$ python -q
>>> import numpy as np
>>> import numpy.linalg as la
>>> np.set_printoptions(precision=2, suppress=True, linewidth=100)
>>> def rnd(a):
...     return np.round(a, 2) + 0
... 
>>> r0 = np.array([4, 2])
>>> J = -3 * np.eye(2) + np.outer(r0, r0)
>>> J
array([[13.,  8.],
       [ 8.,  1.]])
>>> out = la.inv(J)
>>> rnd(la.slogdet(J)[0])
np.float64(-1.0)
>>> rnd(la.det(J) * la.det(out))
np.float64(1.0)
>>> rnd(la.cond(J))
np.float64(5.67)
>>> rnd(la.det(J) * out)
array([[ 1., -8.],
       [-8., 13.]])
>>> rnd(out)
array([[-0.02,  0.16],
       [ 0.16, -0.25]])
>>> rnd(la.eigvalsh(out).min())
np.float64(-0.33)
>>> vals, evecs = la.eigh(J)
>>> x0 = np.array([1, 2])
>>> np.abs(J).sum(axis=1).max(), np.abs(vals).max()
(np.float64(21.0), np.float64(17.0))
>>> np.all(la.eigvalsh(J) > 0)
np.False_
>>> [round(float(la.det(J[:i, :i])), 2) + 0 for i in range(1, 3)]
[13.0, -51.0]
>>> rnd(la.eigvalsh(J).min())
np.float64(-3.0)
>>> x0 = np.array([0, 0])
>>> a = np.maximum(J @ x0, 0)
>>> J.T @ a
array([0., 0.])
>>> np.maximum(J @ (3 * x0), 0)
array([0., 0.])
>>> np.maximum(J @ x0, 0) - np.maximum(-J @ x0, 0)
array([0., 0.])
>>> np.flatnonzero(a > 1e-9)
array([], dtype=int64)
>>> E = np.array([[1, 3], [2, 3]])
>>> r0 = np.array([0, 3])
>>> out = E + np.outer(r0, np.eye(2)[0])
>>> out
array([[1., 3.],
       [5., 3.]])
>>> vals, evecs = la.eig(E)
>>> rnd(np.prod(vals))
np.float64(-3.0)
>>> rnd(np.sort(la.eigvals(E.T)))
array([-0.65,  4.65])
>>> w1 = np.array([[-1, 2, -2], [-2, 1, -2]])
>>> b = np.array([5, 4, 3])
>>> hid = np.maximum(E @ w1 + b, 0)
>>> (hid > 0).astype(int)
array([[0, 1, 0],
       [0, 1, 0]])
>>> cent = np.array([[1, 0], [1, -2], [-1, 1]])
>>> hid @ cent
array([[  9, -18],
       [ 11, -22]])
>>> (hid @ cent).round(6).argmax(axis=1)
array([0, 0])
>>> rnd(np.poly(E))
array([ 1., -4., -3.])
>>> rnd(la.det(E[::-1]))
np.float64(3.0)
>>> mat = np.load("test7.npy")
>>> mat
array([[-5,  1,  5,  4],
       [ 4,  2, -4,  2],
       [ 3, -2,  5, -1],
       [ 3,  2, -3,  5]])
>>> U, sig, Vh = la.svd(mat, full_matrices=False)
>>> rnd(U.T @ U)
array([[1., 0., 0., 0.],
       [0., 1., 0., 0.],
       [0., 0., 1., 0.],
       [0., 0., 0., 1.]])
>>> rnd(np.abs(Vh[0]))
array([0.57, 0.21, 0.78, 0.17])
>>> np.allclose(U * sig @ Vh, mat)
True
>>> rnd(sig / sig[0])
array([1.  , 0.72, 0.53, 0.07])
>>> rnd(U.T @ mat @ Vh.T)
array([[10.37,  0.  ,  0.  ,  0.  ],
       [ 0.  ,  7.42,  0.  ,  0.  ],
       [ 0.  ,  0.  ,  5.46,  0.  ],
       [ 0.  ,  0.  ,  0.  ,  0.69]])
>>> np.abs(U[:, 0]).round(6).argmax()
np.int64(1)
>>> (sig > 1e-8).sum()
np.int64(4)
>>> x0 = np.array([-1, 1])
>>> rhs = E @ x0
>>> rhs
array([2, 1])
>>> rnd(la.solve(E.T, E[0]))
array([1., 0.])
>>> rnd(la.solve(E, rhs))
array([-1.,  1.])
>>> rnd(la.solve(E, E[:, 0]))
array([1., 0.])
>>> rng = np.random.default_rng(26)
>>> idx = rng.permutation(4)
>>> out = mat[:, idx] * rng.choice([-1, 1], 4)
>>> out
array([[-5, -4, -1,  5],
       [ 4, -2, -2, -4],
       [-5,  1,  2, -3],
       [ 3, -5, -2, -3]])
>>> U, _, Vh = la.svd(mat.T @ out)
>>> idx
array([2, 3, 1, 0])
>>> feats = np.loadtxt("out0.csv", delimiter=",")
>>> rnd(feats)
array([[-0.44, -0.39,  0.13, -0.8 ],
       [ 0.06, -0.91, -0.05,  0.4 ],
       [-0.66,  0.09, -0.72,  0.21],
       [-0.61,  0.1 ,  0.68,  0.39]])
>>> assert feats == feats.T
Traceback (most recent call last):
  File "<python-input-66>", line 1, in <module>
    assert feats == feats.T
           ^^^^^^^^^^^^^^^^
ValueError: The truth value of an array with more than one element is ambiguous. Use a.any() or a.all()
>>> rnd((feats - feats.T) / 2)
array([[ 0.  , -0.22,  0.39, -0.1 ],
       [ 0.22,  0.  , -0.07,  0.15],
       [-0.39,  0.07,  0.  , -0.24],
       [ 0.1 , -0.15,  0.24,  0.  ]])
>>> rnd((feats + feats.T) / 2)
array([[-0.44, -0.17, -0.27, -0.7 ],
       [-0.17, -0.91,  0.02,  0.25],
       [-0.27,  0.02, -0.72,  0.45],
       [-0.7 ,  0.25,  0.45,  0.39]])
>>> rnd(la.matrix_power(feats, 2))
array([[ 0.57,  0.46, -0.67, -0.09],
       [-0.28,  0.85,  0.37, -0.26],
       [ 0.64,  0.12,  0.57,  0.5 ],
       [-0.42,  0.25, -0.3 ,  0.82]])
>>> rnd(la.det(feats))
np.float64(-1.0)
>>> np.allclose(feats, feats.T)
False
